$ python -q
>>> import numpy as np
>>> from numpy import linalg as LA
>>> np.set_printoptions(precision=3, suppress=True, linewidth=120, floatmode="fixed")
>>> rnd = lambda a: np.round(a, 3) + 0
>>> J = np.loadtxt("test0.csv", delimiter=",")
>>> J
array([[-3.000,  1.000,  1.000, -3.000],
       [ 0.000, -1.000,  2.000,  2.000],
       [-3.000,  0.000,  0.000,  1.000],
       [ 0.000,  0.000,  0.000,  0.000],
       [ 0.000,  0.000,  0.000,  0.000],
       [ 0.000,  0.000,  0.000,  0.000],
       [ 0.000,  0.000,  0.000,  0.000],
       [ 0.000,  0.000,  0.000,  0.000],
       [ 0.000,  0.000,  0.000,  0.000],
       [-3.000,  1.000,  1.000, -3.000],
       [ 0.000,  0.000,  0.000,  0.000],
       [ 0.000,  0.000,  0.000,  0.000],
       [ 0.000,  0.000,  0.000,  0.000],
       [ 2.000, -3.000,  0.000,  1.000],
       [ 0.000,  0.000,  0.000,  0.000],
       [ 0.000,  0.000,  0.000,  0.000],
       [ 0.000,  0.000,  0.000,  0.000],
       [-6.000,  1.000,  1.000, -2.000],
       [ 0.000,  0.000,  0.000,  0.000],
       [ 0.000,  0.000,  0.000,  0.000],
       [ 0.000,  0.000,  0.000,  0.000],
       [ 0.000,  0.000,  0.000,  0.000],
       [-3.000,  1.000,  1.000, -3.000],
       [ 0.000,  0.000,  0.000,  0.000],
       [-3.000,  0.000,  0.000,  1.000],
       [-3.000,  1.000,  1.000, -3.000],
       [ 0.000, -1.000,  2.000,  2.000]])
>>> C2 = J.T @ J
>>> np.trace(C2), (J ** 2).sum()
(np.float64(174.0), np.float64(174.0))
>>> print(np.diag(C2))
[94.000 16.000 13.000 51.000]
>>> x = np.array([-2, 1, 0, 3])
>>> rhs = J @ x
>>> b, lr = np.zeros(4), 1 / LA.norm(J, 2) ** 2
>>> for i in range(12):
...     b -= lr * J.T @ (J @ b - rhs)
...     if i % 2 == 0: print(i, round(LA.norm(J @ b - rhs), 3))
... 
0 13.679
2 9.448
4 6.806
6 5.147
8 4.082
10 3.367
>>> rnd(LA.cond(J))
np.float64(5.445)
>>> LA.norm(J, axis=1).argmax()
np.int64(17)
>>> rnd(LA.norm(J, 2))
np.float64(11.527)
>>> rnd(LA.norm(J, axis=1))
array([4.472, 3.000, 3.162, 0.000, 0.000, 0.000, 0.000, 0.000, 0.000, 4.472, 0.000, 0.000, 0.000, 3.742, 0.000, 0.000,
       0.000, 6.481, 0.000, 0.000, 0.000, 0.000, 4.472, 0.000, 3.162, 4.472, 3.000])
>>> rnd(LA.norm(J[22], 1)), rnd(LA.norm(J[22], np.inf))
(np.float64(8.0), np.float64(3.0))
>>> Ac = (J - J.mean(axis=0)) / J.std(axis=0)
>>> rnd(Ac.std(axis=0))
array([1.000, 1.000, 1.000, 1.000])
>>> b = LA.lstsq(np.delete(Ac, 0, axis=1), Ac[:, 0])[0]
>>> np.abs(b).argmax()
np.int64(0)
>>> rnd(b)
array([-0.531, -0.316,  0.177])
>>> X = np.load("w.npy")
>>> X
array([[ 1,  0,  2],
       [ 0,  1,  0],
       [-1,  0,  2]])
>>> np.trace(X)
np.int64(4)
>>> print(rnd(np.abs(LA.eigvals(X)).max()))
2.0
>>> (X + X.T) / 2
array([[1.000, 0.000, 0.500],
       [0.000, 1.000, 0.000],
       [0.500, 0.000, 2.000]])
>>> rnd(np.sort(np.abs(LA.eigvals(X))))
array([1.000, 2.000, 2.000])
>>> np.allclose(X, X.T)
False
>>> rnd(LA.det(X))
np.float64(4.0)
>>> LA.matrix_power(X, 4)
array([[-17,   0,   6],
       [  0,   1,   0],
       [ -3,   0, -14]])
>>> X @ X
array([[-1,  0,  6],
       [ 0,  1,  0],
       [-3,  0,  2]])
>>> r0 = np.array([2, 0, -1])
>>> out = X + np.outer(r0, np.eye(3)[0])
>>> rnd(LA.det(out) / LA.det(X)), rnd(1 + LA.solve(X, r0)[0])
(np.float64(2.5), np.float64(2.5))
>>> r0 = np.array([1, 1, 2, 1, 1, 1]) + 0.5
>>> M = np.eye(6) - 2 * np.outer(r0, r0) / (r0 @ r0)
>>> rnd(M)
array([[ 0.743, -0.257, -0.429, -0.257, -0.257, -0.257],
       [-0.257,  0.743, -0.429, -0.257, -0.257, -0.257],
       [-0.429, -0.429,  0.286, -0.429, -0.429, -0.429],
       [-0.257, -0.257, -0.429,  0.743, -0.257, -0.257],
       [-0.257, -0.257, -0.429, -0.257,  0.743, -0.257],
       [-0.257, -0.257, -0.429, -0.257, -0.257,  0.743]])
>>> rnd(LA.det(M))
np.float64(-1.0)
>>> np.allclose(M, M.T)
True
>>> rnd(np.abs(LA.eigvals(M)).max())
np.float64(1.0)
>>> np.trace(M)
np.float64(4.0)
>>> M.inv()
Traceback (most recent call last):
  File "<python-input-43>", line 1, in <module>
    M.inv()
    ^^^^^
AttributeError: 'numpy.ndarray' object has no attribute 'inv'
>>> assert M == M.T
Traceback (most recent call last):
  File "<python-input-44>", line 1, in <module>
    assert M == M.T
           ^^^^^^^^
ValueError: The truth value of an array with more than one element is ambiguous. Use a.any() or a.all()
